$ ipython --no-banner

In [1]: import numpy as np

In [2]: np.set_printoptions(precision=3, suppress=True, linewidth=100, sign=" ")

In [3]: def rd(a):
   ...:     return np.round(a, 3) + 0
   ...: 

In [4]: X = np.load("arr.npy")

In [5]: X
Out[5]: 
array([[ 1. ,  0. ,  0. ,  0. ],
       [ 0. ,  0.5,  0. ,  0.5],
       [ 0. ,  0. ,  1. ,  0. ],
       [ 0. ,  0. ,  0.5,  0.5]])

In [6]: vals, vecs = np.linalg.eig(X)

In [7]: np.prod(vals)
Out[7]: np.float64(0.25)

In [8]: X @ vecs[:, 0] - vals[0] * vecs[:, 0]
Out[8]: array([ 0.,  0.,  0.,  0.])

In [9]: F = np.load("test17.npy")

In [10]: F
Out[10]: 
array([[ 57,   0,  -2,   1],
       [ -2, -21,   2,  -1],
       [ -1,   1, -59,  -2],
       [  0,  -2,   3,  39]])

In [11]: A2 = F / np.linalg.norm(F, axis=1, keepdims=True)

In [12]: gram = A2 @ A2.T

In [13]: np.argwhere(np.triu(np.abs(gram) > 0.95, 1))
Out[13]: array([], shape=(0, 2), dtype=int64)

In [14]: rd(gram)
Out[14]: 
array([[ 1.   , -0.098,  0.018,  0.015],
       [-0.098,  1.   , -0.108,  0.011],
       [ 0.018, -0.108,  1.   , -0.111],
       [ 0.015,  0.011, -0.111,  1.   ]])

In [15]: rd(np.linalg.norm(A2, axis=1))
Out[15]: array([ 1.,  1.,  1.,  1.])

In [16]: rd(gram[3])
Out[16]: array([ 0.015,  0.011, -0.111,  1.   ])

In [17]: (np.abs(gram) > 0.9).astype(int)
Out[17]: 
array([[ 1,  0,  0,  0],
       [ 0,  1,  0,  0],
       [ 0,  0,  1,  0],
       [ 0,  0,  0,  1]])

In [18]: rd(np.linalg.norm(F[2], 1)), rd(np.linalg.norm(F[2], np.inf))
Out[18]: (np.float64(63.0), np.float64(59.0))

In [19]: F[2] @ F[0]
Out[19]: np.int64(59)

In [20]: rd(np.linalg.norm(F, "nuc"))
Out[20]: np.float64(176.157)

In [21]: (F - F.T) / 2
Out[21]: 
array([[ 0. ,  1. , -0.5,  0.5],
       [-1. ,  0. ,  0.5,  0.5],
       [ 0.5, -0.5,  0. , -2.5],
       [-0.5, -0.5,  2.5,  0. ]])

In [22]: (F + F.T) / 2
Out[22]: 
array([[ 57. ,  -1. ,  -1.5,   0.5],
       [ -1. , -21. ,   1.5,  -1.5],
       [ -1.5,   1.5, -59. ,   0.5],
       [  0.5,  -1.5,   0.5,  39. ]])

In [23]: np.allclose(F @ F.T, F.T @ F)
Out[23]: False

In [24]: np.linalg.determinant(F)
AttributeError: module 'numpy.linalg' has no attribute 'determinant'


In [25]: vec = np.array([2, -3, -3, 2])

In [26]: target = F @ vec

In [27]: target
Out[27]: array([ 122,   51,  168,   75])

In [28]: rd(np.linalg.solve(F, -1 * target))
Out[28]: array([-2.,  3.,  3., -2.])

In [29]: rd(np.linalg.solve(F.T, F[1]))
Out[29]: array([ 0.,  1.,  0.,  0.])

In [30]: A2 = np.array([[5, 2], [5, 4], [4, 0]])

In [31]: W0 = np.tile(A2, (2, 3))

In [32]: W0
Out[32]: 
array([[ 5,  2,  5,  2,  5,  2],
       [ 5,  4,  5,  4,  5,  4],
       [ 4,  0,  4,  0,  4,  0],
       [ 5,  2,  5,  2,  5,  2],
       [ 5,  4,  5,  4,  5,  4],
       [ 4,  0,  4,  0,  4,  0]])

In [33]: A2 = W0[0, 0] * W0[1:] - np.outer(W0[1:, 0], W0[0])

In [34]: A2
Out[34]: 
array([[ 0, 10,  0, 10,  0, 10],
       [ 0, -8,  0, -8,  0, -8],
       [ 0,  0,  0,  0,  0,  0],
       [ 0, 10,  0, 10,  0, 10],
       [ 0, -8,  0, -8,  0, -8]])

In [35]: np.linalg.matrix_rank(A2), np.linalg.matrix_rank(W0)
Out[35]: (np.int64(1), np.int64(2))

In [36]: rk = np.linalg.matrix_rank(A2)

In [37]: rk
Out[37]: np.int64(1)

In [38]: N = np.linalg.svd(A2)[2][rk:].T

In [39]: np.linalg.matrix_rank(A2.T @ A2), np.linalg.matrix_rank(A2 @ A2.T)
Out[39]: (np.int64(1), np.int64(1))

In [40]: [int(np.linalg.matrix_rank(A2[:i])) for i in range(1, len(A2) + 1)]
Out[40]: [1, 1, 1, 1, 1]

In [41]: N.shape
Out[41]: (6, 5)

In [42]: [int(np.linalg.matrix_rank(A2[:, :j + 1])) for j in range(6)]
Out[42]: [0, 1, 1, 1, 1, 1]

In [43]: K = np.loadtxt("run13.csv", delimiter=",")

In [44]: rd(K)
Out[44]: 
array([[  4.832,  14.688, -76.794, -10.405],
       [  4.559,  13.46 , -71.213,  -9.537],
       [  3.944,  10.72 , -58.354,  -7.533],
       [  3.882,  10.45 , -57.05 ,  -7.329],
       [  3.555,   9.022, -50.029,  -6.234],
       [  3.484,   8.718, -48.501,  -5.996],
       [  3.278,   7.839, -44.011,  -5.295],
       [  2.569,   4.965, -28.311,  -2.859],
       [  2.503,   4.715, -26.841,  -2.633],
       [  2.484,   4.643, -26.417,  -2.568],
       [  2.272,   3.884, -21.778,  -1.861],
       [  1.72 ,   2.245, -10.591,  -0.233],
       [  1.   ,   1.114,  -2.01 ,   0.656],
       [  0.869,   0.98 ,  -1.334,   0.645],
       [  0.563,   0.669,  -0.413,   0.496],
       [ -0.225,  -0.313,  -0.032,  -0.229],
       [ -0.346,  -0.492,  -0.07 ,  -0.355],
       [ -0.452,  -0.654,  -0.109,  -0.466],
       [ -1.343,  -2.193,  -0.473,  -1.379],
       [ -1.529,  -2.549,  -0.53 ,  -1.563],
       [ -1.816,  -3.115,  -0.592,  -1.838],
       [ -1.935,  -3.358,  -0.61 ,  -1.95 ],
       [ -2.439,  -4.416,  -0.619,  -2.407],
       [ -2.807,  -5.221,  -0.561,  -2.724],
       [ -5.07 , -10.618,   0.912,  -4.415],
       [ -6.109, -13.283,   2.143,  -5.065],
       [ -8.545, -19.839,   6.097,  -6.353]])

In [45]: gram = np.cov(K, rowvar=False)

In [46]: rd(np.corrcoef(K.T))
Out[46]: 
array([[ 1.   ,  0.987, -0.795, -0.267],
       [ 0.987,  1.   , -0.851, -0.374],
       [-0.795, -0.851,  1.   ,  0.796],
       [-0.267, -0.374,  0.796,  1.   ]])

In [47]: rd(np.linalg.eigvalsh(gram)[::-1])
Out[47]: array([ 727.579,   23.732,    0.341,    0.   ])

In [48]: rd(np.median(K, axis=0))
Out[48]: array([ 0.869,  0.98 , -1.334, -2.568])

In [49]: np.argsort(-K.std(axis=0).round(6), kind="stable")
Out[49]: array([ 2,  1,  0,  3])

In [50]: z = K[:, 3] > np.median(K[:, 3])

In [51]: f = K[z].mean(axis=0) - K[~z].mean(axis=0)

In [52]: rd((((K - K.mean(axis=0)) @ f > 0) == z).mean())
Out[52]: np.float64(0.815)

In [53]: ((K - K.mean(axis=0)) @ f > 0).astype(int)
Out[53]: 
array([ 0,  0,  0,  0,  0,  0,  0,  0,  0,  0,  0,  1,  1,  1,  1,  1,  1,  1,  1,  1,  1,  1,  1,
        1,  1,  1,  1])

In [54]: np.argsort(-np.linalg.norm(K, axis=0).round(6), kind="stable")[:3]
Out[54]: array([ 2,  1,  3])

In [55]: np.linalg.matrix_rank(K, rtol=0.1)
Out[55]: np.int64(2)

In [56]: rng = np.random.default_rng(50036)

In [57]: th = np.sort(rng.uniform(-2, 2, 28))

In [58]: A = np.c_[th, th ** 2, th ** 3] @ np.array([[1, 2, 1], [0, 2, 2], [-1, 0, -2]])

In [59]: rd(A)
Out[59]: 
array([[ 5.879,  3.934, 21.657],
       [ 4.344,  3.065, 17.259],
       [ 3.251,  2.403, 14.019],
       [ 1.889,  1.51 ,  9.796],
       [ 1.113,  0.947,  7.224],
       [ 1.03 ,  0.884,  6.94 ],
       [ 0.978,  0.843,  6.758],
       [ 0.957,  0.827,  6.683],
       [ 0.558,  0.506,  5.25 ],
       [ 0.122,  0.119,  3.531],
       [-0.17 , -0.179,  2.182],
       [-0.371, -0.446,  0.806],
       [ 0.286,  0.839,  0.456],
       [ 0.327,  1.064,  0.566],
       [ 0.342,  1.166,  0.613],
       [ 0.374,  1.485,  0.744],
       [ 0.377,  1.527,  0.76 ],
       [ 0.383,  1.683,  0.815],
       [ 0.385,  1.762,  0.841],
       [ 0.384,  1.935,  0.892],
       [ 0.348,  2.463,  1.008],
       [ 0.282,  2.916,  1.058],
       [ 0.011,  3.967,  1.005],
       [-0.011,  4.033,  0.994],
       [-0.921,  6.022,  0.263],
       [-1.567,  7.059, -0.408],
       [-2.904,  8.819, -1.965],
       [-4.133, 10.186, -3.515]])

In [60]: Ac = (A - A.mean(axis=0)) / A.std(axis=0)

In [61]: rd(Ac.std(axis=0))
Out[61]: array([ 1.,  1.,  1.])

In [62]: c = np.linalg.lstsq(np.delete(Ac, 1, axis=1), Ac[:, 1])[0]

In [63]: rd(1 - np.var(Ac[:, 1] - np.delete(Ac, 1, axis=1) @ c))
Out[63]: np.float64(0.45)

In [64]: rd(c)
Out[64]: array([-1.518,  1.162])

In [65]: vec = np.array([3, 0, 3])

In [66]: target = A @ vec

In [67]: rd(np.linalg.solve(A.T @ A, A.T @ target))
Out[67]: array([ 3.,  0.,  3.])

In [68]: np.linalg.solve(A, target)
LinAlgError: Last 2 dimensions of the array must be square


In [69]: rd(np.linalg.pinv(A) @ A)
Out[69]: 
array([[ 1.,  0.,  0.],
       [ 0.,  1.,  0.],
       [ 0.,  0.,  1.]])

In [70]: target = target + 0.02 * rng.normal(size=28)

In [71]: rd(target)
Out[71]: 
array([ 82.586,  64.786,  51.817,  35.034,  25.028,  23.92 ,  23.213,  22.902,  17.395,  10.966,
         6.027,   1.322,   2.243,   2.678,   2.906,   3.345,   3.396,   3.623,   3.63 ,   3.803,
         4.062,   4.017,   3.055,   2.954,  -1.969,  -5.912, -14.601, -22.943])

In [72]: c, *_ = np.linalg.lstsq(A, target)

In [73]: [round(float(np.linalg.norm(np.linalg.solve(A.T @ A + lam * np.eye(3), A.T @ target))), 2) for lam in (0, 1, 10, 100)]
Out[73]: [4.24, 4.14, 3.8, 3.43]

In [74]: rd(np.linalg.norm(target - A @ c))
Out[74]: np.float64(0.093)

In [75]: c.round()
Out[75]: array([ 3., -0.,  3.])

In [76]: z = rng.permutation(3)

In [77]: A2 = A[:, z] * rng.choice([-1, 1], 3)

In [78]: rd(A2)
Out[78]: 
array([[ -3.934, -21.657,   5.879],
       [ -3.065, -17.259,   4.344],
       [ -2.403, -14.019,   3.251],
       [ -1.51 ,  -9.796,   1.889],
       [ -0.947,  -7.224,   1.113],
       [ -0.884,  -6.94 ,   1.03 ],
       [ -0.843,  -6.758,   0.978],
       [ -0.827,  -6.683,   0.957],
       [ -0.506,  -5.25 ,   0.558],
       [ -0.119,  -3.531,   0.122],
       [  0.179,  -2.182,  -0.17 ],
       [  0.446,  -0.806,  -0.371],
       [ -0.839,  -0.456,   0.286],
       [ -1.064,  -0.566,   0.327],
       [ -1.166,  -0.613,   0.342],
       [ -1.485,  -0.744,   0.374],
       [ -1.527,  -0.76 ,   0.377],
       [ -1.683,  -0.815,   0.383],
       [ -1.762,  -0.841,   0.385],
       [ -1.935,  -0.892,   0.384],
       [ -2.463,  -1.008,   0.348],
       [ -2.916,  -1.058,   0.282],
       [ -3.967,  -1.005,   0.011],
       [ -4.033,  -0.994,  -0.011],
       [ -6.022,  -0.263,  -0.921],
       [ -7.059,   0.408,  -1.567],
       [ -8.819,   1.965,  -2.904],
       [-10.186,   3.515,  -4.133]])

In [79]: U, _, VT = np.linalg.svd(A.T @ A2)

In [80]: rd(np.linalg.lstsq(A, A2)[0])
Out[80]: 
array([[ 0.,  0.,  1.],
       [-1.,  0.,  0.],
       [ 0., -1.,  0.]])

In [81]: A @ A
ValueError: matmul: Input operand 1 has a mismatch in its core dimension 0, with gufunc signature (n?,k),(k,m?)->(n?,m?) (size 28 is different from 3)


In [82]: gram = A.T @ A

In [83]: rd(np.trace(gram)), rd((A ** 2).sum())
Out[83]: (np.float64(1790.724), np.float64(1790.724))

In [84]: (A @ A.T).shape
Out[84]: (28, 28)

In [85]: rd(gram)
Out[85]: 
array([[ 102.285,  -27.284,  320.606],
       [ -27.284,  368.109,  180.78 ],
       [ 320.606,  180.78 , 1320.331]])

In [86]: rd(np.diag(gram))
Out[86]: array([  102.285,   368.109,  1320.331])

In [87]: J = np.array([[2, 0, 0, 0], [0, 1, 3, 0], [0, 0, 2, 0], [0, 0, 0, 1]])

In [88]: J
Out[88]: 
array([[ 2,  0,  0,  0],
       [ 0,  1,  3,  0],
       [ 0,  0,  2,  0],
       [ 0,  0,  0,  1]])

In [89]: A2 = np.array([[-1, -2], [2, 1]])

In [90]: basis = np.kron(A2, J)

In [91]: basis
Out[91]: 
array([[-2,  0,  0,  0, -4,  0,  0,  0],
       [ 0, -1, -3,  0,  0, -2, -6,  0],
       [ 0,  0, -2,  0,  0,  0, -4,  0],
       [ 0,  0,  0, -1,  0,  0,  0, -2],
       [ 4,  0,  0,  0,  2,  0,  0,  0],
       [ 0,  2,  6,  0,  0,  1,  3,  0],
       [ 0,  0,  4,  0,  0,  0,  2,  0],
       [ 0,  0,  0,  2,  0,  0,  0,  1]])
